$ python -q
>>> import numpy as np
>>> import numpy.linalg as la
>>> np.set_printoptions(precision=3, suppress=True, linewidth=200, floatmode="fixed")
>>> rnd = lambda a: np.round(a, 3) + 0
>>> F = np.load("out3.npy")
>>> F
array([[2, 2, 0, 0, 0, 0],
       [3, 3, 0, 0, 0, 0],
       [1, 1, 0, 0, 0, 0],
       [0, 0, 2, 2, 0, 0],
       [0, 0, 3, 3, 0, 0],
       [0, 0, 1, 1, 0, 0],
       [0, 0, 0, 0, 2, 2],
       [0, 0, 0, 0, 3, 3],
       [0, 0, 0, 0, 1, 1]])
>>> # null space of dimension 3
>>> Uu, sigma, vt = la.svd(F)
>>> rnd(sigma)
array([5.292, 5.292, 5.292, 0.000, 0.000, 0.000])
>>> out = Uu[:, :3] @ np.diag(sigma[:3]) @ vt[:3]
>>> rnd(out)
array([[2.000, 2.000, 0.000, 0.000, 0.000, 0.000],
       [3.000, 3.000, 0.000, 0.000, 0.000, 0.000],
       [1.000, 1.000, 0.000, 0.000, 0.000, 0.000],
       [0.000, 0.000, 2.000, 2.000, 0.000, 0.000],
       [0.000, 0.000, 3.000, 3.000, 0.000, 0.000],
       [0.000, 0.000, 1.000, 1.000, 0.000, 0.000],
       [0.000, 0.000, 0.000, 0.000, 2.000, 2.000],
       [0.000, 0.000, 0.000, 0.000, 3.000, 3.000],
       [0.000, 0.000, 0.000, 0.000, 1.000, 1.000]])
>>> la.matrix_rank(F, rtol=0.05)
np.int64(3)
>>> la.matrix_rank(out)
np.int64(3)
>>> out = F / la.norm(F, axis=1)
Traceback (most recent call last):
  File "<python-input-13>", line 1, in <module>
    out = F / la.norm(F, axis=1)
          ~~^~~~~~~~~~~~~~~~~~~~
ValueError: operands could not be broadcast together with shapes (9,6) (9,) 
>>> out = F / la.norm(F, axis=1, keepdims=True)
>>> C2 = out @ out.T
>>> rnd(la.norm(out, axis=1))
array([1.000, 1.000, 1.000, 1.000, 1.000, 1.000, 1.000, 1.000, 1.000])
>>> rnd(C2)
array([[1.000, 1.000, 1.000, 0.000, 0.000, 0.000, 0.000, 0.000, 0.000],
       [1.000, 1.000, 1.000, 0.000, 0.000, 0.000, 0.000, 0.000, 0.000],
       [1.000, 1.000, 1.000, 0.000, 0.000, 0.000, 0.000, 0.000, 0.000],
       [0.000, 0.000, 0.000, 1.000, 1.000, 1.000, 0.000, 0.000, 0.000],
       [0.000, 0.000, 0.000, 1.000, 1.000, 1.000, 0.000, 0.000, 0.000],
       [0.000, 0.000, 0.000, 1.000, 1.000, 1.000, 0.000, 0.000, 0.000],
       [0.000, 0.000, 0.000, 0.000, 0.000, 0.000, 1.000, 1.000, 1.000],
       [0.000, 0.000, 0.000, 0.000, 0.000, 0.000, 1.000, 1.000, 1.000],
       [0.000, 0.000, 0.000, 0.000, 0.000, 0.000, 1.000, 1.000, 1.000]])
>>> rnd(C2[5])
array([0.000, 0.000, 0.000, 1.000, 1.000, 1.000, 0.000, 0.000, 0.000])
>>> F @ F
Traceback (most recent call last):
  File "<python-input-19>", line 1, in <module>
    F @ F
    ~~^~~
ValueError: matmul: Input operand 1 has a mismatch in its core dimension 0, with gufunc signature (n?,k),(k,m?)->(n?,m?) (size 9 is different from 6)
>>> C2 = F.T @ F
>>> np.diag(C2)
array([14, 14, 14, 14, 14, 14])
>>> (F @ F.T).shape
(9, 9)
>>> la.matrix_rank(C2)
np.int64(3)
>>> np.allclose(C2, C2.T)
True
>>> np.allclose(F[:-1].T @ la.lstsq(F[:-1].T, F[-1])[0], F[-1])
True
>>> la.lstsq(F[:-1].T, F[-1])[2]
np.int32(3)
>>> np.unique(F.round(6), axis=0).shape
(9, 6)
>>> rnd(np.trace(la.pinv(F) @ F))
np.float64(3.0)
>>> w1 = np.array([[0, 2, 2, 1, 2, 1],
...     [1, 1, 1, 2, 0, 0],
...     [2, 0, 2, 1, 1, 0],
...     [0, 2, 0, 0, 0, 1],
...     [1, 2, 2, 2, 2, 1],
...     [2, 0, 0, 0, 2, 2]])
>>> b = np.array([-1, 2, 2, -1, -2, 0])
>>> hid = np.maximum(F @ w1 + b, 0)
>>> hid
array([[ 1,  8,  8,  5,  2,  2],
       [ 2, 11, 11,  8,  4,  3],
       [ 0,  5,  5,  2,  0,  1],
       [ 3,  6,  6,  1,  0,  2],
       [ 5,  8,  8,  2,  1,  3],
       [ 1,  4,  4,  0,  0,  1],
       [ 5,  6,  6,  3,  6,  6],
       [ 8,  8,  8,  5, 10,  9],
       [ 2,  4,  4,  1,  2,  3]])
>>> la.matrix_rank(hid)
np.int64(5)
>>> rnd((hid > 0).mean(axis=0))
array([0.889, 1.000, 1.000, 0.889, 0.667, 1.000])
>>> basis = np.array([[1, 0], [2, 0], [1, 1], [2, 1], [0, 2], [0, 0]])
>>> w1 @ basis
array([[ 8,  7],
       [ 8,  3],
       [ 6,  5],
       [ 4,  0],
       [11,  8],
       [ 2,  4]])
>>> hid @ basis
array([[35, 17],
       [51, 27],
       [19,  7],
       [23,  7],
       [33, 12],
       [13,  4],
       [29, 21],
       [42, 33],
       [16,  9]])
>>> out = np.array([[1, -2], [2, 2]])
>>> basis = np.array([[3, 0], [4, 0]])
>>> arr = np.kron(out, basis)
>>> arr
array([[ 3,  0, -6,  0],
       [ 4,  0, -8,  0],
       [ 6,  0,  6,  0],
       [ 8,  0,  8,  0]])
>>> [round(float(x), 3) for x in la.svd(arr, compute_uv=False)[:3]]
[15.0, 10.0, 0.0]
>>> rnd(la.norm(arr, 2) / la.norm(arr))
np.float64(0.832)
>>> np.argsort(-la.norm(arr, axis=0).round(6), kind="stable")[:3]
array([2, 0, 1])
>>> out = arr[0, 0] * arr[1:] - np.outer(arr[1:, 0], arr[0])
>>> out
array([[ 0,  0,  0,  0],
       [ 0,  0, 54,  0],
       [ 0,  0, 72,  0]])
>>> np.flatnonzero(~out.round(6).any(axis=1))
array([0])
>>> X = np.array([[-1.0, -1.0, 0.0], [1.0, -3.0, 0.0], [0.0, 0.0, 0.0]])
>>> np.abs(np.diag(la.qr(X)[1])) > 1e-9
array([ True,  True, False])
>>> la.lstsq(X[:-1].T, X[-1])[2]
np.int32(2)
>>> np.allclose(X[:-1].T @ la.lstsq(X[:-1].T, X[-1])[0], X[-1])
True
>>> rnd(np.trace(la.pinv(X) @ X))
np.float64(2.0)
>>> np.unique(X.round(6), axis=0).shape
(3, 3)
>>> hat = np.triu(np.array([[0, 0, 0], [1, 1, 0], [1, 1, 2]]), 1) + np.eye(3)
>>> out = hat @ X @ la.inv(hat)
>>> np.trace(out), np.trace(X)
(np.float64(-4.0), np.float64(-4.0))
>>> rnd(np.poly(out))
array([1.000, 4.000, 4.000, 0.000])
>>> rng = np.random.default_rng(13)
>>> idx = rng.permutation(3)
>>> idx
array([2, 1, 0])
>>> out = X[idx][:, idx]
>>> np.diag(out)
array([ 0.000, -3.000, -1.000])
>>> np.trace(out)
np.float64(-4.0)
>>> np.allclose(out, X)
False
>>> out
array([[ 0.000,  0.000,  0.000],
       [ 0.000, -3.000,  1.000],
       [ 0.000, -1.000, -1.000]])
>>> T = np.stack([out, -1 * out, out[::-1]])
>>> np.einsum("bij,cij->bc", T, T)
array([[ 12.000, -12.000,  10.000],
       [-12.000,  12.000, -10.000],
       [ 10.000, -10.000,  12.000]])
>>> X @ X
array([[ 0.000,  4.000,  0.000],
       [-4.000,  8.000,  0.000],
       [ 0.000,  0.000,  0.000]])
>>> rnd(np.sort(la.eigvals(X).real))
array([-2.000, -2.000,  0.000])
>>> K = np.loadtxt("arr.csv", delimiter=",")
>>> K
array([[ 0.170,  0.040, -1.640,  0.900,  0.460, -0.010,  0.280],
       [ 0.960, -1.900,  1.450,  3.120, -1.000, -4.390, -3.570],
       [-0.350,  0.300,  1.450, -1.500, -0.300,  0.800,  0.350],
       [ 0.240, -0.280, -0.620,  0.960,  0.080, -0.700, -0.420],
       [-0.490, -0.360,  5.960, -2.820, -1.740, -0.470, -1.400],
       [-0.080, -0.080,  1.080, -0.480, -0.320, -0.120, -0.280],
       [-0.510,  0.660,  0.990, -1.980, -0.060,  1.620,  1.050]])
>>> idx = rng.permutation(7)
>>> idx
array([0, 5, 4, 3, 2, 6, 1])
>>> out = K[idx][:, idx]
>>> rnd(np.trace(out))
np.float64(-0.13)
>>> rnd(la.det(out)), rnd(la.det(K[idx]))
(np.float64(0.0), np.float64(0.0))
>>> np.diag(out)
array([ 0.170, -0.120, -1.740,  0.960,  1.450,  1.050, -1.900])
>>> Uu, sigma, vt = la.svd(K)
>>> rnd(sigma)
array([7.879, 7.658, 0.000, 0.000, 0.000, 0.000, 0.000])
>>> np.argmax(sigma[:-1] / (sigma[1:] + 1e-6)) + 1
np.int64(2)
>>> out = Uu[:, :2] @ np.diag(sigma[:2]) @ vt[:2]
>>> rnd(out)
array([[ 0.170,  0.040, -1.640,  0.900,  0.460, -0.010,  0.280],
       [ 0.960, -1.900,  1.450,  3.120, -1.000, -4.390, -3.570],
       [-0.350,  0.300,  1.450, -1.500, -0.300,  0.800,  0.350],
       [ 0.240, -0.280, -0.620,  0.960,  0.080, -0.700, -0.420],
       [-0.490, -0.360,  5.960, -2.820, -1.740, -0.470, -1.400],
       [-0.080, -0.080,  1.080, -0.480, -0.320, -0.120, -0.280],
       [-0.510,  0.660,  0.990, -1.980, -0.060,  1.620,  1.050]])
>>> rnd(np.abs(K - out).max())
np.float64(0.0)
>>> la.matrix_rank(K, rtol=0.05)
np.int64(2)
>>> rnd(la.norm(K - out, 2)), rnd(sigma[2])
(np.float64(0.0), np.float64(0.0))
>>> out = np.array([[1, -1, 0], [2, 2, -1]])
>>> basis = np.kron(out, X)
>>> basis.shape
(6, 9)
>>> la.matrix_rank(basis)
np.int64(4)
>>> Uu, sigma = la.svd(K)
Traceback (most recent call last):
  File "<python-input-90>", line 1, in <module>
    Uu, sigma = la.svd(K)
    ^^^^^^^^^
ValueError: too many values to unpack (expected 2)
>>> Uu, sigma, vt = la.svd(K, full_matrices=False)
>>> rnd(sigma)
array([7.879, 7.658, 0.000, 0.000, 0.000, 0.000, 0.000])
>>> rnd(sigma / sigma[0])
array([1.000, 0.972, 0.000, 0.000, 0.000, 0.000, 0.000])
>>> rnd(Uu.T @ K @ vt.T)
array([[7.879, 0.000, 0.000, 0.000, 0.000, 0.000, 0.000],
       [0.000, 7.658, 0.000, 0.000, 0.000, 0.000, 0.000],
       [0.000, 0.000, 0.000, 0.000, 0.000, 0.000, 0.000],
       [0.000, 0.000, 0.000, 0.000, 0.000, 0.000, 0.000],
       [0.000, 0.000, 0.000, 0.000, 0.000, 0.000, 0.000],
       [0.000, 0.000, 0.000, 0.000, 0.000, 0.000, 0.000],
       [0.000, 0.000, 0.000, 0.000, 0.000, 0.000, 0.000]])
>>> out = K + rng.integers(-2, 3, (7, 2)) @ rng.integers(-2, 3, (2, 7))
>>> rnd(out)
array([[-1.830,  2.040,  0.360, -3.100,  6.460,  3.990,  0.280],
       [ 0.960, -0.900,  3.450,  0.120,  3.000, -1.390, -3.570],
       [ 7.650, -1.700,  5.450, -3.500, -0.300,  2.800,  0.350],
       [-7.760,  1.720, -4.620,  2.960,  0.080, -2.700, -0.420],
       [-0.490,  1.640,  9.960, -8.820,  6.260,  5.530, -1.400],
       [ 1.920, -1.080,  1.080,  0.520, -2.320, -1.120, -0.280],
       [-0.510,  2.660,  4.990, -7.980,  7.940,  7.620,  1.050]])
>>> la.matrix_rank(out - K, tol=1e-8)
np.int64(2)
>>> np.abs(out - K).sum(axis=1)
array([20.000, 13.000, 18.000, 18.000, 26.000,  7.000, 26.000])
>>> W0 = np.load("w.npy")
>>> rnd(W0)
array([[0.300, 0.400, 0.300],
       [0.400, 0.500, 0.100],
       [0.111, 0.444, 0.444]])
>>> out = W0 / np.sqrt((W0 ** 2).mean(axis=1, keepdims=True))
>>> rnd(W0 - W0.mean(axis=1, keepdims=True))
array([[-0.033,  0.067, -0.033],
       [ 0.067,  0.167, -0.233],
       [-0.222,  0.111,  0.111]])
>>> rnd(la.norm(out, axis=1))
array([1.732, 1.732, 1.732])
>>> rnd(out[0])
array([0.891, 1.188, 0.891])
>>> la.matrix_rank(W0 - W0.mean(axis=1, keepdims=True))
np.int64(2)
>>> np.count_nonzero(W0)
np.int64(9)
>>> la.matrix_rank(W0)
np.int64(3)
>>> rnd(W0.mean(axis=0))
array([0.270, 0.448, 0.281])
>>> np.zeros(3, 3)
Traceback (most recent call last):
  File "<python-input-109>", line 1, in <module>
    np.zeros(3, 3)
    ~~~~~~~~^^^^^^
TypeError: Cannot interpret '3' as a data type
>>> rnd(la.svd(W0, compute_uv=False))
array([1.029, 0.320, 0.071])
>>> W0.sum(axis=1)
array([1.000, 1.000, 1.000])
>>> data = np.array([[0, 0, 0, 0, 0, 0, 0],
...     [0, 0, 0, -12, -12, -4, 8],
...     [0, 0, 0, 0, 0, 0, 0],
...     [0, 0, 0, -3, -3, -1, 2],
...     [0, 0, 0, -9, -9, -3, 6],
...     [0, 0, 0, -15, -15, -5, 10]])
>>> Uu, sigma, vt = la.svd(data)
>>> np.argmax(sigma[:-1] / (sigma[1:] + 1e-6)) + 1
np.int64(1)
>>> out = Uu[:, :1] @ np.diag(sigma[:1]) @ vt[:1]
>>> rnd(np.abs(data - out).max())
np.float64(0.0)
>>> rnd(la.norm(data - out) / la.norm(data))
np.float64(0.0)
>>> rnd(out)
array([[  0.000,   0.000,   0.000,   0.000,   0.000,   0.000,   0.000],
       [  0.000,   0.000,   0.000, -12.000, -12.000,  -4.000,   8.000],
       [  0.000,   0.000,   0.000,   0.000,   0.000,   0.000,   0.000],
       [  0.000,   0.000,   0.000,  -3.000,  -3.000,  -1.000,   2.000],
       [  0.000,   0.000,   0.000,  -9.000,  -9.000,  -3.000,   6.000],
       [  0.000,   0.000,   0.000, -15.000, -15.000,  -5.000,  10.000]])
>>> la.matrix_rank(data, rtol=0.05)
np.int64(1)
>>> la.matrix_rank(out)
np.int64(1)
